$ python3 -q
>>> import numpy as np
>>> from numpy import linalg as LA
>>> np.set_printoptions(precision=2, suppress=True, linewidth=100)
>>> tidy = lambda a: np.round(a, 2) + 0
>>> X = np.load("case13.npy")
>>> X
array([[ 3,  0,  0,  0],
       [-2,  2,  0,  0],
       [ 0,  0,  3,  0],
       [ 0,  0, -2,  2]])
>>> rng = np.random.default_rng(985415)
>>> labels = rng.permutation(4)
>>> labels
array([2, 0, 1, 3])
>>> B = X[labels][:, labels]
>>> tidy(LA.det(B)), tidy(LA.det(X[labels]))
(np.float64(36.0), np.float64(36.0))
>>> tidy(np.sort(np.abs(LA.eigvals(B))))
array([2., 2., 3., 3.])
>>> np.trace(B)
np.int64(10)
>>> np.allclose(B, X)
False
>>> labels = rng.permutation(4)
>>> B = X[:, labels] * rng.choice([-1, 1], 4)
>>> B
array([[ 0,  0,  0,  3],
       [ 0, -2,  0, -2],
       [ 0,  0,  3,  0],
       [-2,  0, -2,  0]])
>>> left, _, Vt = LA.svd(X.T @ B)
>>> tidy(LA.lstsq(X, B)[0])
array([[ 0.,  0.,  0.,  1.],
       [ 0., -1.,  0.,  0.],
       [ 0.,  0.,  1.,  0.],
       [-1.,  0.,  0.,  0.]])
>>> tidy(left @ Vt)
array([[ 0.,  0.,  0.,  1.],
       [ 0., -1.,  0.,  0.],
       [ 0.,  0.,  1.,  0.],
       [-1.,  0.,  0.,  0.]])
>>> B = X + rng.integers(-2, 3, (4, 2)) @ rng.integers(-2, 3, (2, 4))
>>> B
array([[ 3,  0,  0,  0],
       [-1,  3,  0,  0],
       [ 1,  0,  1, -1],
       [ 1,  1, -2,  2]])
>>> tidy(LA.svd(B - X, compute_uv=False))
array([2.59, 1.81, 0.  , 0.  ])
>>> B - X
array([[ 0,  0,  0,  0],
       [ 1,  1,  0,  0],
       [ 1,  0, -2, -1],
       [ 1,  1,  0,  0]])
>>> rk = LA.matrix_rank(B)
>>> rk
np.int64(3)
>>> null = LA.svd(B)[2][rk:].T
>>> tidy(B @ null)
array([[0.],
       [0.],
       [0.],
       [0.]])
>>> LA.matrix_rank(B.T @ B), LA.matrix_rank(B @ B.T)
(np.int64(3), np.int64(3))
>>> tidy(null @ null.T)
array([[0. , 0. , 0. , 0. ],
       [0. , 0. , 0. , 0. ],
       [0. , 0. , 0.5, 0.5],
       [0. , 0. , 0.5, 0.5]])
>>> hat = np.triu(np.array([[3, 1, 3, 2], [0, 2, 1, 0], [1, 0, 1, 0], [2, 0, 0, 0]]), 1) + np.eye(4)
>>> B = hat @ X @ LA.inv(hat)
>>> LA.matrix_rank(B)
np.int64(4)
>>> np.poly(B)
array([  1., -10.,  37., -60.,  36.])
>>> np.trace(B), np.trace(X)
(np.float64(10.0), np.int64(10))
>>> feats = np.load("dump.npy")
>>> feats
array([[ 0.13, -0.23, -0.9 ,  0.09,  0.46, -0.33,  0.12, -0.01, -0.37,  0.35,  0.41],
       [ 0.59,  0.28, -0.49,  0.  , -0.14,  0.54,  0.43, -0.36, -0.08, -0.12,  0.24],
       [ 0.41, -0.14, -0.97, -0.62,  0.14,  0.05,  0.12,  0.04, -0.34, -0.2 , -0.2 ],
       [ 0.09,  0.44, -0.32, -0.1 ,  0.3 , -0.36,  0.39,  0.89, -0.16, -0.38, -0.61],
       [-0.64, -0.06,  0.93,  0.66,  0.13,  0.24, -0.42, -0.54,  0.23, -0.01,  0.35],
       [-0.27,  0.55,  0.13,  0.6 , -0.86,  0.36, -0.25, -0.23,  0.01,  0.11,  0.1 ],
       [-0.63, -0.03,  1.81, -0.26, -0.47,  0.07,  0.33,  0.45,  0.54, -0.37, -0.79],
       [-0.1 , -0.4 , -0.44, -0.15,  0.4 , -0.34, -0.33,  0.68,  0.06,  0.04, -0.22]])
>>> tidy(feats.sum(axis=1))
array([-0.28,  0.89, -1.71,  0.18,  0.87,  0.25,  0.65, -0.8 ])
>>> feats.shape
(8, 11)
>>> tidy(feats.mean(axis=0))
array([-0.05,  0.05, -0.03,  0.03,  0.  ,  0.03,  0.05,  0.12, -0.01, -0.07, -0.09])
>>> np.abs(feats).max()
np.float64(1.81)
>>> LA.matrix_rank(feats)
np.int64(8)
>>> tidy(LA.norm(feats))
np.float64(4.19)
>>> np.unravel_index(np.abs(feats).argmax(), feats.shape)
(np.int64(6), np.int64(2))
>>> arr = (rng.random((5, 5)) < 0.3) + np.eye(5)
>>> arr /= arr.sum(axis=1, keepdims=True)
>>> tidy(arr)
array([[0.4 , 0.  , 0.2 , 0.2 , 0.2 ],
       [0.33, 0.33, 0.  , 0.33, 0.  ],
       [0.  , 0.33, 0.67, 0.  , 0.  ],
       [0.33, 0.  , 0.  , 0.67, 0.  ],
       [0.  , 0.  , 0.  , 0.  , 1.  ]])
>>> x0 = np.array([0, 3, 0, -3, 4])
>>> h1 = np.maximum(arr @ x0, 0)
>>> tidy(h1)
array([0.2, 0. , 1. , 0. , 4. ])
>>> tidy(arr * (h1 > 1e-9)[:, None])
array([[0.4 , 0.  , 0.2 , 0.2 , 0.2 ],
       [0.  , 0.  , 0.  , 0.  , 0.  ],
       [0.  , 0.33, 0.67, 0.  , 0.  ],
       [0.  , 0.  , 0.  , 0.  , 0.  ],
       [0.  , 0.  , 0.  , 0.  , 1.  ]])
>>> tidy(np.maximum(arr @ (3 * x0), 0))
array([ 0.6,  0. ,  3. ,  0. , 12. ])
>>> M = np.load("data.npy")
>>> M
array([[-1,  0,  1,  2,  3,  4,  5,  6],
       [ 7,  8,  9, 10, 11, 12, 13, 14],
       [15, 16, 17, 18, 19, 20, 21, 22],
       [23, 24, 25, 26, 27, 28, 29, 30],
       [31, 32, 33, 34, 35, 36, 37, 38],
       [39, 40, 41, 42, 43, 44, 45, 46]])
>>> left, sig, Vt = LA.svd(M, full_matrices=False)
>>> left.shape, sig.shape, Vt.shape
((6, 6), (6,), (6, 8))
>>> tidy(left.T @ M @ Vt.T)
array([[182.88,   0.  ,   0.  ,   0.  ,   0.  ,   0.  ],
       [  0.  ,   8.22,   0.  ,   0.  ,   0.  ,   0.  ],
       [  0.  ,   0.  ,   0.  ,   0.  ,   0.  ,   0.  ],
       [  0.  ,   0.  ,   0.  ,   0.  ,   0.  ,   0.  ],
       [  0.  ,   0.  ,   0.  ,   0.  ,   0.  ,   0.  ],
       [  0.  ,   0.  ,   0.  ,   0.  ,   0.  ,   0.  ]])
>>> tidy(np.cumsum(sig ** 2) / np.sum(sig ** 2))
array([1., 1., 1., 1., 1., 1.])
>>> (sig > 1e-8).sum()
np.int64(2)
>>> np.argsort(-LA.norm(M, axis=0).round(6), kind="stable")[:3]
array([7, 6, 5])
>>> [round(float(x), 2) for x in LA.svd(M, compute_uv=False)[:3]]
[182.88, 8.22, 0.0]
>>> LA.cond(M) > 100
np.True_
>>> cov = M.T @ M
>>> tidy(LA.eigvalsh(cov)[::-1])
array([33444.49,    67.51,     0.  ,     0.  ,     0.  ,     0.  ,     0.  ,     0.  ])
>>> (M @ M.T).shape
(6, 6)
>>> LA.matrix_rank(cov)
np.int64(2)
>>> np.trace(cov), (M ** 2).sum()
(np.int64(33512), np.int64(33512))
>>> x0 = np.array([-3, 1, 2, -2, -2])
>>> rhs = arr @ x0
>>> tidy(rhs)
array([-1.6 , -1.33,  1.67, -2.33, -2.  ])
>>> tidy(LA.solve(arr.T, arr[0]))
array([1., 0., 0., 0., 0.])
>>> tidy(LA.solve(arr, rhs + arr[:, 2]))
array([-3.,  1.,  3., -2., -2.])
>>> u = np.array([-2, -1, 1])
>>> np.polyval(u, M[1])
array([-104, -135, -170, -209, -252, -299, -350, -405])
>>> np.convolve(M[1], u)
array([-14, -23, -19, -21, -23, -25, -27, -29,  -1,  14])
>>> np.cross(M[1, :3], M[5, :3])
array([-32,  64, -32])
>>> np.correlate(M[1], M[5], "full")
array([ 322,  683, 1082, 1518, 1990, 2497, 3038, 3612, 3262, 2881, 2470, 2030, 1562, 1067,  546])
>>> np.array([np.convolve(row, u, "same") for row in M])
array([[   1,   -3,   -5,   -7,   -9,  -11,  -13,   -1],
       [ -23,  -19,  -21,  -23,  -25,  -27,  -29,   -1],
       [ -47,  -35,  -37,  -39,  -41,  -43,  -45,   -1],
       [ -71,  -51,  -53,  -55,  -57,  -59,  -61,   -1],
       [ -95,  -67,  -69,  -71,  -73,  -75,  -77,   -1],
       [-119,  -83,  -85,  -87,  -89,  -91,  -93,   -1]])
>>> Z = 5 * np.array([[-0.1, 0.8, 1.1, -1.7, -1.8, -0.7, -1.2, -1.8, 0.6, 0.5, -0.1],
...     [-1.2, 1.3, 0.5, 0.6, 0.0, -1.3, -1.1, 1.6, -0.9, -0.7, 0.0],
...     [1.0, 1.2, 0.0, 0.5, 1.4, 0.3, -0.4, -1.6, -1.5, -1.9, -1.3]])
>>> labels = rng.integers(0, 3, 16)
>>> W0 = Z[labels] + rng.normal(size=(16, 11))
>>> tidy(W0)
array([[  5.67,   4.77,   1.25,   1.74,   6.69,   2.82,  -1.61,  -6.02,  -6.98, -11.14,  -5.  ],
       [  0.24,   4.88,   6.41,  -7.58,  -9.49,  -4.37,  -4.88,  -8.28,   0.71,   2.17,   0.77],
       [  0.94,   2.61,   5.6 , -10.15,  -7.67,  -3.86,  -6.35,  -9.13,   2.88,   1.84,   0.07],
       [  4.54,   6.38,   1.75,   2.26,   6.57,   0.71,  -1.42,  -7.88,  -6.9 ,  -9.97,  -7.23],
       [ -4.79,   6.01,   2.41,   2.02,   1.34,  -6.79,  -4.87,   7.97,  -6.56,  -3.79,   0.8 ],
       [  6.05,   6.48,   0.26,   0.95,   6.4 ,   1.89,  -2.8 ,  -9.19,  -8.47,  -9.1 ,  -6.82],
       [ -6.55,   6.47,   2.28,   4.62,  -0.12,  -7.27,  -5.81,   7.79,  -4.41,  -2.91,   0.51],
       [  1.35,   3.6 ,   4.68,  -9.12,  -9.94,  -2.49,  -6.61,  -8.84,   2.72,   1.35,   0.05],
       [  4.99,   5.93,  -0.9 ,   1.9 ,   7.86,   2.1 ,  -4.36,  -8.23,  -6.92,  -8.81,  -6.3 ],
       [  2.3 ,   6.28,   3.69,   2.45,   6.2 ,   2.85,  -1.63,  -7.81,  -8.48, -11.02,  -7.57],
       [ -5.42,   6.19,   0.96,   4.39,   1.18,  -8.07,  -6.13,   8.05,  -4.8 ,  -2.65,   1.26],
       [  4.31,   7.72,  -0.81,   3.51,   8.01,   3.25,  -2.73,  -8.13,  -6.35, -10.57,  -7.08],
       [  3.31,   5.69,   1.12,   3.16,   6.12,   1.5 ,  -2.25,  -9.31,  -9.17,  -8.84,  -6.28],
       [ -1.02,   3.48,   4.63,  -8.97,  -9.37,  -3.67,  -7.37,  -9.13,   6.14,   2.41,  -0.79],
       [ -5.67,   5.17,   3.37,   5.21,   1.05,  -7.59,  -5.48,   8.36,  -5.04,  -3.71,  -0.96],
       [ -0.17,   4.02,   5.5 ,  -9.27, -10.88,  -4.03,  -5.84,  -8.58,   4.23,   2.49,   0.74]])
>>> W = np.array([[4, 4],
...     [0, 4],
...     [-5, 1],
...     [3, 5],
...     [4, 2],
...     [1, 2],
...     [2, -4],
...     [-3, 1],
...     [-1, -3],
...     [4, -2],
...     [-2, 3]])
>>> coef = np.array([1, 3])
>>> act = np.maximum(W0 @ W + coef, 0)
>>> tidy((act > 0).mean(axis=0))
array([0.44, 0.69])
>>> LA.matrix_rank(act)
np.int64(2)
>>> Z = np.array([[0, -3, 2], [3, 3, -1]])
>>> (act @ Z).round(6).argmax(axis=1)
array([0, 0, 0, 0, 0, 0, 0, 0, 0, 0, 0, 0, 0, 0, 0, 0])
>>> W @ Z
array([[ 12,   0,   4],
       [ 12,  12,  -4],
       [  3,  18, -11],
       [ 15,   6,   1],
       [  6,  -6,   6],
       [  6,   3,   0],
       [-12, -18,   8],
       [  3,  12,  -7],
       [ -9,  -6,   1],
       [ -6, -18,  10],
       [  9,  15,  -7]])
